In [1]: import numpy as np

In [2]: from numpy import linalg as LA

In [3]: np.set_printoptions(precision=3, suppress=True, linewidth=160)

In [4]: def tidy(a):
   ...:     return np.round(a, 3) + 0
   ...: 

In [5]: m1 = np.load("run10.npy")

In [6]: m1
Out[6]: 
array([[0.5, 0.5],
       [0.2, 0.8]])

In [7]: proj = np.triu(np.array([[2, -2], [-1, 2]]), 1) + np.eye(2)

In [8]: other = proj @ m1 @ LA.inv(proj)

In [9]: tidy(np.trace(other)), np.trace(m1)
Out[9]: (np.float64(1.3), np.float64(1.3))

In [10]: tidy(np.poly(other))
Out[10]: array([ 1. , -1.3,  0.3])

In [11]: tidy(other)
Out[11]: 
array([[ 0.1, -0.9],
       [ 0.2,  1.2]])

In [12]: LA.matrix_rank(other)
Out[12]: np.int64(2)

In [13]: f = np.array([1, 1])

In [14]: other = m1 + np.outer(f, np.eye(2)[1])

In [15]: LA.matrix_rank(LA.inv(other) - LA.inv(m1), tol=1e-8)
Out[15]: np.int64(1)

In [16]: A = np.load("sample16.npy")

In [17]: A
Out[17]: 
array([[13., 20., 12., 20.],
       [20., 22., 15., 25.],
       [12., 15.,  6., 15.],
       [20., 25., 15., 22.]])

In [18]: other = A[0, 0] * A[1:] - np.outer(A[1:, 0], A[0])

In [19]: other
Out[19]: 
array([[   0., -114.,  -45.,  -75.],
       [   0.,  -45.,  -66.,  -45.],
       [   0.,  -75.,  -45., -114.]])

In [20]: tidy(A[:, 0] / A[0, 0])
Out[20]: array([1.   , 1.538, 0.923, 1.538])

In [21]: np.flatnonzero(~other.round(6).any(axis=1))
Out[21]: array([], dtype=int64)

In [22]: LA.matrix_rank(other), LA.matrix_rank(A)
Out[22]: (np.int64(3), np.int64(4))

In [23]: vec = np.array([-8, 6, -1, -3])

In [24]: A @ (2 * vec)
Out[24]: array([-112., -236., -114., -182.])

In [25]: A @ vec
Out[25]: array([ -56., -118.,  -57.,  -91.])

In [26]: np.einsum("ij,j->i", A, vec)
Out[26]: array([ -56., -118.,  -57.,  -91.])

In [27]: A @ np.eye(4)[0]
Out[27]: array([13., 20., 12., 20.])

In [28]: (A * vec).sum(axis=1)
Out[28]: array([ -56., -118.,  -57.,  -91.])

In [29]: LA.norm(A @ vec) <= LA.norm(A, 2) * LA.norm(vec) + 1e-9
Out[29]: np.True_

In [30]: mat = np.load("test17.npy")

In [31]: mat
Out[31]: 
array([[ 0.8,  0.1, -0.9, -1.2],
       [-0.6,  0.1, -1.7, -0.6],
       [ 0.5, -2.1,  1.1,  0. ],
       [-0.2,  2.4, -3.3,  1.9]])

In [32]: tidy(np.poly(mat))
Out[32]: array([  1.   ,  -3.9  ,   3.01 ,   5.647, -13.597])

In [33]: tidy(LA.det(mat[::-1]))
Out[33]: np.float64(-13.597)

In [34]: tidy(LA.eigvals(mat))
Out[34]: array([ 2.702+0.j   ,  1.313+1.341j,  1.313-1.341j, -1.428+0.j   ])

In [35]: np.kron(np.eye(2, dtype=int), mat)
Out[35]: 
array([[ 0.8,  0.1, -0.9, -1.2,  0. ,  0. , -0. , -0. ],
       [-0.6,  0.1, -1.7, -0.6, -0. ,  0. , -0. , -0. ],
       [ 0.5, -2.1,  1.1,  0. ,  0. , -0. ,  0. ,  0. ],
       [-0.2,  2.4, -3.3,  1.9, -0. ,  0. , -0. ,  0. ],
       [ 0. ,  0. , -0. , -0. ,  0.8,  0.1, -0.9, -1.2],
       [-0. ,  0. , -0. , -0. , -0.6,  0.1, -1.7, -0.6],
       [ 0. , -0. ,  0. ,  0. ,  0.5, -2.1,  1.1,  0. ],
       [-0. ,  0. , -0. ,  0. , -0.2,  2.4, -3.3,  1.9]])

In [36]: tidy(LA.eigvals(mat).sum().real)
Out[36]: np.float64(3.9)

In [37]: E = np.load("arr.npy")

In [38]: E
Out[38]: 
array([[ 0.223,  2.077,  1.844, -1.112],
       [-0.597, -2.694, -0.895,  0.764],
       [-0.736, -2.895,  0.275,  0.019],
       [-0.086, -1.908, -0.395,  2.279],
       [ 0.858, -0.818, -2.551, -1.042],
       [ 2.109,  1.118,  0.668, -1.69 ],
       [-2.348,  0.709,  1.393,  1.021],
       [ 1.026,  1.641, -2.276,  0.274],
       [-0.939, -1.234,  2.387, -0.948],
       [-0.733, -1.332, -1.008, -2.382],
       [ 2.266, -1.613, -0.795, -0.793],
       [-2.482,  1.08 ,  0.025,  1.293],
       [ 1.9  , -1.531,  0.69 , -1.603],
       [ 1.112,  0.831,  1.981,  1.775],
       [ 0.555,  0.58 ,  2.865,  0.388],
       [ 0.181, -0.316,  2.196, -2.011],
       [ 0.216,  2.601, -1.018, -1.074],
       [-1.728,  2.076,  0.005,  1.307],
       [ 2.317, -0.139, -1.405, -1.28 ],
       [-0.067,  2.4  ,  1.707, -0.568],
       [-0.467,  0.025,  2.643,  1.34 ],
       [-0.911, -0.674,  2.377, -1.437],
       [-0.562,  1.937,  1.594, -1.547],
       [ 2.512,  1.438,  0.785,  0.096],
       [-0.07 ,  2.574, -0.138,  1.533],
       [-0.257,  2.161,  1.929, -0.736],
       [ 0.231,  0.139, -2.841,  0.926],
       [ 1.382,  2.215,  0.259,  1.455]])

In [39]: proj = E @ LA.solve(E.T @ E, E.T)

In [40]: tidy(proj @ E[:, 0])
Out[40]: 
array([ 0.223, -0.597, -0.736, -0.086,  0.858,  2.109, -2.348,  1.026, -0.939, -0.733,  2.266, -2.482,  1.9  ,  1.112,  0.555,  0.181,  0.216, -1.728,  2.317,
       -0.067, -0.467, -0.911, -0.562,  2.512, -0.07 , -0.257,  0.231,  1.382])

In [41]: tidy(LA.eigvalsh(proj))
Out[41]: array([0., 0., 0., 0., 0., 0., 0., 0., 0., 0., 0., 0., 0., 0., 0., 0., 0., 0., 0., 0., 0., 0., 0., 0., 1., 1., 1., 1.])
